$ python -q
>>> import numpy as np
>>> import numpy.linalg as la
>>> np.set_printoptions(suppress=True, linewidth=140)
>>> M = np.load("dump.npy")
>>> M.round(3)
array([[  6.819, -12.731, -19.248,   2.88 ],
       [  4.173,  -9.259, -11.353,   0.47 ],
       [  2.846,  -6.944,  -7.001,  -0.552],
       [  1.682,  -4.09 ,  -2.827,  -1.066],
       [  1.142,  -2.243,  -0.979,  -0.88 ],
       [ -0.517,   0.231,  -0.012,   0.098],
       [ -1.61 ,   0.33 ,   0.014,  -0.003],
       [ -1.629,   0.329,   0.016,  -0.007],
       [ -2.509,   0.249,   0.127,  -0.253],
       [-10.861,  -1.778,   3.459,  -4.798],
       [-14.573,  -2.805,   5.643,  -7.31 ],
       [-24.973,  -5.639,  12.877, -14.953]])
>>> left, sigma, Vh = la.svd(M)
>>> np.argmax(sigma[:-1] / (sigma[1:] + 1e-6)) + 1
np.int64(3)
>>> other = left[:, :3] @ np.diag(sigma[:3]) @ Vh[:3]
>>> la.matrix_rank(other)
np.int64(3)
>>> la.matrix_rank(M, rtol=0.05)
np.int64(3)
>>> round(la.norm(M - other, 2), 3), np.round(sigma[3], 3)
(np.float64(0.0), np.float64(0.0))
>>> labels = M[:, 2] > np.median(M[:, 2])
>>> r0 = M[labels].mean(axis=0) - M[~labels].mean(axis=0)
>>> labels.astype(int)
array([0, 0, 0, 0, 0, 0, 1, 1, 1, 1, 1, 1])
>>> r0.round(3)
array([-12.05 ,   4.287,  10.592,  -4.712])
>>> rank = la.matrix_rank(M)
>>> rank
np.int64(3)
>>> ns = la.svd(M)[2][rank:].T
>>> ns.shape
(4, 1)
>>> [int(la.matrix_rank(M[:, :j + 1])) for j in range(4)]
[1, 2, 3, 3]
>>> np.round(ns[:, 0] / ns[np.abs(ns[:, 0]).round(6).argmax(), 0], 3)
array([-0.143, -0.714,  0.571,  1.   ])
>>> np.round(M @ ns, 3) + 0
array([[0.],
       [0.],
       [0.],
       [0.],
       [0.],
       [0.],
       [0.],
       [0.],
       [0.],
       [0.],
       [0.],
       [0.]])
>>> [int(la.matrix_rank(np.delete(M, i, axis=0))) for i in range(12)]
[3, 3, 3, 3, 3, 3, 3, 3, 3, 3, 3, 3]
>>> np.abs(np.diag(la.qr(M)[1])) > 1e-9
array([ True,  True,  True, False])
>>> np.allclose(M[:-1].T @ la.lstsq(M[:-1].T, M[-1])[0], M[-1])
True
>>> np.unique(M.round(6), axis=0).shape
(12, 4)
>>> r0 = np.array([1, 0, 1])
>>> mat = r0[np.abs(np.subtract.outer(np.arange(3), np.arange(3)))]
>>> mat
array([[1, 0, 1],
       [0, 1, 0],
       [1, 0, 1]])
>>> w, V = la.eigh(mat)
>>> np.unique(w.round(6) + 0, return_counts=True)[1]
array([1, 1, 1])
>>> np.abs(V[:, -1]).round(6).argmax()
np.int64(0)
>>> w.sum(), np.trace(mat)
(np.float64(3.0), np.int64(3))
>>> np.round(la.eigvalsh(mat @ mat), 3)
array([0., 1., 4.])
>>> np.round(V @ np.diag(w) @ V.T, 3)
array([[1., 0., 1.],
       [0., 1., 0.],
       [1., 0., 1.]])
>>> (w > 1e-8).sum(), (w < -1e-8).sum()
(np.int64(2), np.int64(0))
>>> w
array([0., 1., 2.])
>>> np.round(np.abs(V[:, -1]), 3)
array([0.707, 0.   , 0.707])
>>> round(float(la.det(mat[::-1])), 3)
0.0
>>> round(float(la.eigvals(mat).sum().real), 3)
3.0
>>> np.kron(np.eye(2, dtype=int), mat)
array([[1, 0, 1, 0, 0, 0],
       [0, 1, 0, 0, 0, 0],
       [1, 0, 1, 0, 0, 0],
       [0, 0, 0, 1, 0, 1],
       [0, 0, 0, 0, 1, 0],
       [0, 0, 0, 1, 0, 1]])
>>> np.round(la.eigvals(mat), 3)
array([2., 0., 1.])
>>> np.poly(mat)
array([ 1., -3.,  2.,  0.])
>>> r0 = np.array([-2, 6, 3])
>>> rng = np.random.default_rng(360)
>>> E = np.outer(rng.normal(size=10), r0) + 0.3 * rng.normal(size=(10, 3))
>>> E.round(3)
array([[-2.048,  5.802,  2.697],
       [-0.163, -0.529,  0.087],
       [ 0.325, -2.003, -1.257],
       [ 0.309, -1.069, -0.917],
       [ 1.879, -7.423, -3.813],
       [-0.185, -0.482, -0.449],
       [-0.943,  0.367,  0.069],
       [ 0.878, -2.319, -1.087],
       [-0.183, -0.745, -0.506],
       [-0.05 ,  0.45 ,  0.73 ]])
>>> Ac = E - E.mean(axis=0)
>>> left, sigma, Vh = la.svd(Ac, full_matrices=False)
>>> np.round(Vh[0] * np.sign(Vh[0, np.abs(Vh[0]).argmax()]), 3)
array([-0.266,  0.861,  0.434])
>>> sigma.round(3)
array([11.279,  0.963,  0.613])
>>> la.matrix_rank(Ac)
np.int64(3)
>>> np.searchsorted(np.cumsum(sigma ** 2) / (sigma ** 2).sum(), 0.9) + 1
np.int64(1)
>>> Ac = E - E.mean(axis=0)
>>> V = la.svd(Ac)[2][:1]
>>> other = Ac - Ac @ V.T @ V
>>> np.round((Ac @ V.T).std(axis=0), 3)
array([3.567])
>>> np.round(np.diag(V.T @ V), 3)
array([0.071, 0.741, 0.188])
>>> other = np.c_[E[:, :1] @ np.array([[2]]), np.array([0, 0, 2, 3, 1, 3, 1, 3, 3, 0])]
>>> other.round(3)
array([[-4.095,  0.   ],
       [-0.325,  0.   ],
       [ 0.65 ,  2.   ],
       [ 0.619,  3.   ],
       [ 3.757,  1.   ],
       [-0.371,  3.   ],
       [-1.886,  1.   ],
       [ 1.756,  3.   ],
       [-0.366,  3.   ],
       [-0.1  ,  0.   ]])
>>> np.round(la.norm(other - E @ la.lstsq(E, other)[0], axis=0), 3) + 0
array([0.   , 4.871])
>>> np.round(other.reshape(2, -1), 3)
array([[-4.095,  0.   , -0.325,  0.   ,  0.65 ,  2.   ,  0.619,  3.   ,  3.757,  1.   ],
       [-0.371,  3.   , -1.886,  1.   ,  1.756,  3.   , -0.366,  3.   , -0.1  ,  0.   ]])
>>> np.round(other.ravel(order="F"), 3)
array([-4.095, -0.325,  0.65 ,  0.619,  3.757, -0.371, -1.886,  1.756, -0.366, -0.1  ,  0.   ,  0.   ,  2.   ,  3.   ,  1.   ,  3.   ,
        1.   ,  3.   ,  3.   ,  0.   ])
>>> T = other.reshape(10, 2, -1)
>>> np.round(np.einsum("ihd,ihd->ih", T, T), 3)
array([[16.773,  0.   ],
       [ 0.106,  0.   ],
       [ 0.423,  4.   ],
       [ 0.383,  9.   ],
       [14.117,  1.   ],
       [ 0.138,  9.   ],
       [ 3.557,  1.   ],
       [ 3.084,  9.   ],
       [ 0.134,  9.   ],
       [ 0.01 ,  0.   ]])
>>> T[:, 0].round(3)
array([[-4.095],
       [-0.325],
       [ 0.65 ],
       [ 0.619],
       [ 3.757],
       [-0.371],
       [-1.886],
       [ 1.756],
       [-0.366],
       [-0.1  ]])
>>> T.shape
(10, 2, 1)
>>> vec = np.array([3, -4, 5])
>>> rhs = E @ vec
>>> np.round(la.lstsq(E, rhs)[0], 3)
array([ 3., -4.,  5.])
>>> np.round(la.pinv(E) @ E, 3) + 0
array([[1., 0., 0.],
       [0., 1., 0.],
       [0., 0., 1.]])
>>> np.round(la.solve(E.T @ E, E.T @ rhs), 3)
array([ 3., -4.,  5.])
>>> rhs = rhs + 0.1 * rng.normal(size=10)
>>> rhs.round(3)
array([-15.879,   2.057,   2.711,   0.58 ,  16.346,  -0.951,  -3.893,   6.484,  -0.028,   1.528])
>>> c, *_ = la.lstsq(E, rhs)
>>> c.round()
array([ 3., -4.,  5.])
>>> np.round(la.norm(rhs - E @ c), 3)
np.float64(0.196)
>>> [round(float(la.norm(la.solve(E.T @ E + lam * np.eye(3), E.T @ rhs))), 2) for lam in (0, 1, 10, 100)]
[6.98, 3.71, 1.98, 1.16]
